>>> import numpy as np
>>> from numpy import linalg as LA
>>> np.set_printoptions(precision=2, suppress=True, linewidth=200, floatmode="fixed")
>>> mat = np.load("run7.npy")
>>> mat
array([[0, 0, 0, 0],
       [0, 0, 1, 1],
       [0, 1, 0, 0],
       [0, 1, 0, 0]])
>>> r0 = np.array([2, 1])
>>> np.array([np.convolve(row, r0, "same") for row in mat])
array([[0, 0, 0, 0],
       [0, 0, 2, 3],
       [0, 2, 1, 0],
       [0, 2, 1, 0]])
>>> np.polyval(r0, mat[1])
array([1, 1, 3, 3])
>>> np.cross(mat[1, :3], mat[2, :3])
array([-1,  0,  0])
>>> rng = np.random.default_rng(79)
>>> ang = rng.uniform(0, 2 * np.pi, 26)
>>> O, _ = LA.qr(np.array([[0.5, 0.0], [-0.6, 0.0], [0.0, -0.5]]))
>>> data = 5 * np.c_[np.cos(ang), np.sin(ang)] @ O.T
>>> data
array([[-2.80,  3.36, -2.42],
       [-2.88,  3.46,  2.17],
       [-2.83,  3.40, -2.32],
       [-3.12,  3.74,  1.11],
       [-2.73,  3.28,  2.61],
       [-2.25,  2.70,  3.55],
       [ 3.17, -3.80,  0.70],
       [ 2.26, -2.72,  3.54],
       [-2.55,  3.06,  3.02],
       [ 2.32, -2.78, -3.45],
       [ 3.19, -3.83, -0.37],
       [ 2.35, -2.82, -3.40],
       [-2.45,  2.94,  3.22],
       [-3.09,  3.71,  1.28],
       [-3.07,  3.68, -1.44],
       [-3.00,  3.60,  1.75],
       [-2.28,  2.74, -3.51],
       [-1.68,  2.01, -4.26],
       [ 0.49, -0.59,  4.94],
       [-3.00,  3.60, -1.73],
       [-0.01,  0.02, -5.00],
       [-3.07,  3.69,  1.41],
       [ 1.85, -2.22, -4.08],
       [-2.85,  3.42, -2.27],
       [-3.00,  3.60,  1.76],
       [ 3.20, -3.84,  0.06]])
>>> # rows and columns are dependent
>>> z = data[:, 2] > np.median(data[:, 2])
>>> r0 = data[z].mean(axis=0) - data[~z].mean(axis=0)
>>> z.astype(int)
array([0, 1, 0, 1, 1, 1, 1, 1, 1, 0, 0, 0, 1, 1, 0, 1, 0, 0, 1, 0, 0, 1, 0, 0, 1, 0])
>>> ((data - data.mean(axis=0)) @ r0 > 0).astype(int)
array([0, 1, 0, 1, 1, 1, 0, 1, 1, 0, 0, 0, 1, 1, 0, 1, 0, 0, 1, 0, 0, 1, 0, 0, 1, 0])
>>> r0
array([-1.28,  1.53,  5.02])
>>> np.argsort(-np.abs(r0).round(6), kind="stable")
array([2, 1, 0])
>>> np.round((((data - data.mean(axis=0)) @ r0 > 0) == z).mean(), 2)
np.float64(0.96)
>>> J = np.load("a.npy")
>>> J
array([[ 0, -1, -3, -4],
       [ 1,  0,  1,  5],
       [ 3, -1,  0,  0],
       [ 4, -5,  0,  0]])
>>> # skew-symmetric
>>> r0 = np.array([-1, -1, 2, 0])
>>> M2 = J + np.outer(r0, np.eye(4)[3])
>>> M2
array([[ 0.00, -1.00, -3.00, -5.00],
       [ 1.00,  0.00,  1.00,  4.00],
       [ 3.00, -1.00,  0.00,  2.00],
       [ 4.00, -5.00,  0.00,  0.00]])
>>> LA.matrix_rank(M2 - J)
np.int64(1)
>>> round(LA.det(M2) / LA.det(J), 2), round(float(1 + LA.solve(J, r0)[3]), 2)
(np.float64(0.45), 0.45)
>>> x = np.array([3, 2, 0, 2])
>>> np.round(LA.eigvals(J).real, 2) + 0
array([0.00, 0.00, 0.00, 0.00])
>>> LA.svd(J, compute_uv=False)
array([7.04, 7.04, 1.56, 1.56])
>>> np.round(LA.det(J), 2)
np.float64(121.0)
>>> O = LA.solve(np.eye(4) - J, np.eye(4) + J)
>>> np.round(O @ O.T, 2) + 0
array([[1.00, 0.00, 0.00, 0.00],
       [0.00, 1.00, 0.00, 0.00],
       [0.00, 0.00, 1.00, 0.00],
       [0.00, 0.00, 0.00, 1.00]])
>>> round(float(LA.det(O)), 2)
1.0
>>> r0, v = J[0], J[3]
>>> r0 @ r0
np.int64(26)
>>> r0 @ v
np.int64(5)
>>> pr = (r0 @ v) / (r0 @ r0) * r0
>>> round((v - pr) @ r0, 2)
np.float64(-0.0)
>>> v - pr
array([ 4.00, -4.81,  0.58,  0.77])
>>> np.outer(r0, v)
array([[  0,   0,   0,   0],
       [ -4,   5,   0,   0],
       [-12,  15,   0,   0],
       [-16,  20,   0,   0]])
>>> r0 = np.array([1, 0, 2])
>>> np.correlate(J[2], J[1], "full")
array([15, -2, -1,  3, -1,  0,  0])
>>> np.cross(J[2, :3], J[1, :3])
array([-1, -3,  1])
>>> np.polyval(r0, J[2])
array([11,  3,  2,  2])
>>> def softmax(z):
...     e = np.exp(z - z.max(axis=-1, keepdims=True))
...     return e / e.sum(axis=-1, keepdims=True)
... 
>>> np.round(softmax(10 * J[0]), 2) + 0
array([1.00, 0.00, 0.00, 0.00])
>>> softmax(J[0] + 4)
array([0.70, 0.26, 0.03, 0.01])
>>> S = J @ J.T / np.sqrt(4)
>>> np.round(softmax(S + np.triu(np.full(S.shape, -np.inf), 1)), 2) + 0
array([[1.00, 0.00, 0.00, 0.00],
       [0.00, 1.00, 0.00, 0.00],
       [0.01, 0.03, 0.96, 0.00],
       [0.00, 0.00, 0.00, 1.00]])
>>> softmax(S).round(6).argmax(axis=1)
array([0, 1, 3, 3])
>>> np.round(softmax(S)[0] @ J, 2) + 0
array([ 0.00, -1.00, -3.00, -4.00])
>>> np.round(softmax(S), 2) + 0
array([[1.00, 0.00, 0.00, 0.00],
       [0.00, 1.00, 0.00, 0.00],
       [0.00, 0.00, 0.03, 0.97],
       [0.00, 0.00, 0.00, 1.00]])
>>> feats = np.load("m.npy")
>>> feats
array([[1.00, 0.20, 0.04],
       [0.20, 1.00, 0.20],
       [0.04, 0.20, 1.00]])
>>> w, evecs = LA.eig(feats)
>>> np.sort(LA.eigvals(feats.T))
array([0.74, 0.96, 1.30])
>>> np.round(feats @ evecs[:, 0] - w[0] * evecs[:, 0], 2) + 0
array([0.00, 0.00, 0.00])
>>> w, evecs = LA.eigh(feats)
>>> x = np.array([3, 2, 0])
>>> evecs * np.maximum(w, 0) @ evecs.T
array([[1.00, 0.20, 0.04],
       [0.20, 1.00, 0.20],
       [0.04, 0.20, 1.00]])
>>> np.abs(feats).sum(axis=1).max(), round(float(np.abs(w).max()), 2)
(np.float64(1.4), 1.3)
>>> (np.sign(evecs[:, -1].round(6)) == np.sign(evecs[0, -1].round(6))).astype(int)
array([1, 1, 1])
>>> W0 = np.load("dump.npy")
>>> W0
array([[ 2, -3, -3, -2],
       [-3,  2, -3, -3],
       [-3, -3,  2, -3],
       [-2, -3, -3,  2]])
>>> # equal to its transpose
>>> LA.determinant(W0)
Traceback (most recent call last):
  File "<python-input-69>", line 1, in <module>
    LA.determinant(W0)
    ^^^^^^^^^^^^^^
AttributeError: module 'numpy.linalg' has no attribute 'determinant'
>>> np.allclose(W0, W0.T)
True
>>> round(LA.det(W0), 2)
np.float64(-720.0)
>>> LA.matrix_power(W0, 4)
array([[ 794,  219,  219,  538],
       [ 219, 1015,  390,  219],
       [ 219,  390, 1015,  219],
       [ 538,  219,  219,  794]])
>>> W0 @ W0
array([[26,  3,  3, 10],
       [ 3, 31,  6,  3],
       [ 3,  6, 31,  3],
       [10,  3,  3, 26]])
>>> LA.eigvals(feats)
array([1.30, 0.96, 0.74])
>>> round(float(LA.det(2 * feats)), 2), np.round(LA.det(feats), 2)
(7.37, np.float64(0.92))
>>> np.einsum("ii->", feats)
np.float64(3.0)
>>> np.round(LA.eigvals(feats).sum().real, 2)
np.float64(3.0)
>>> M = np.loadtxt("sample11.csv", delimiter=",")
>>> M
array([[ -9.12,  -6.93, -14.51],
       [ -8.17,  -5.80, -12.92],
       [ -7.21,  -4.71, -11.32],
       [ -4.87,  -2.24,  -7.48],
       [ -3.69,  -1.17,  -5.60],
       [ -3.40,  -0.94,  -5.15],
       [ -1.32,   0.26,  -1.99],
       [ -0.91,   0.30,  -1.41],
       [ -0.79,   0.28,  -1.24],
       [ -0.60,   0.24,  -0.96],
       [ -0.55,   0.23,  -0.89],
       [ -0.36,   0.14,  -0.61],
       [ -0.29,   0.11,  -0.50],
       [ -0.15,   0.04,  -0.29],
       [ -0.13,   0.03,  -0.25],
       [  0.12,   0.03,   0.26],
       [  0.30,   0.20,   0.68],
       [  0.42,   0.37,   0.96],
       [  0.58,   0.65,   1.37],
       [  0.91,   1.35,   2.22],
       [  1.28,   2.22,   3.18],
       [  1.84,   3.60,   4.60],
       [  2.96,   6.41,   7.37],
       [  4.64,  10.65,  11.43],
       [  7.39,  17.54,  17.94]])
>>> W = np.array([[1, 0, -1, -1, 1, -2], [-2, 1, 0, 2, 2, 2], [-1, 1, 1, 2, -1, -2]])
>>> c = np.array([1, 2, 2, 0, 2, 0])
>>> H = np.maximum(M @ W + c, 0)
>>> (H > 0).mean(axis=0)
array([0.68, 0.76, 0.84, 0.40, 0.88, 0.60])
>>> (H > 0).astype(int)
array([[1, 0, 0, 0, 0, 1],
       [1, 0, 0, 0, 0, 1],
       [1, 0, 0, 0, 0, 1],
       [1, 0, 0, 0, 1, 1],
       [1, 0, 1, 0, 1, 1],
       [1, 0, 1, 0, 1, 1],
       [1, 1, 1, 0, 1, 1],
       [1, 1, 1, 0, 1, 1],
       [1, 1, 1, 0, 1, 1],
       [1, 1, 1, 0, 1, 1],
       [1, 1, 1, 0, 1, 1],
       [1, 1, 1, 0, 1, 1],
       [1, 1, 1, 0, 1, 1],
       [1, 1, 1, 0, 1, 1],
       [1, 1, 1, 0, 1, 1],
       [1, 1, 1, 1, 1, 0],
       [1, 1, 1, 1, 1, 0],
       [0, 1, 1, 1, 1, 0],
       [0, 1, 1, 1, 1, 0],
       [0, 1, 1, 1, 1, 0],
       [0, 1, 1, 1, 1, 0],
       [0, 1, 1, 1, 1, 0],
       [0, 1, 1, 1, 1, 0],
       [0, 1, 1, 1, 1, 0],
       [0, 1, 1, 1, 1, 0]])
>>> cent = np.array([[1, -2], [-1, 0], [1, 0], [2, -2], [2, 0], [0, -2]])
>>> W @ cent
array([[ 0,  4],
       [ 5, -4],
       [ 1,  2]])
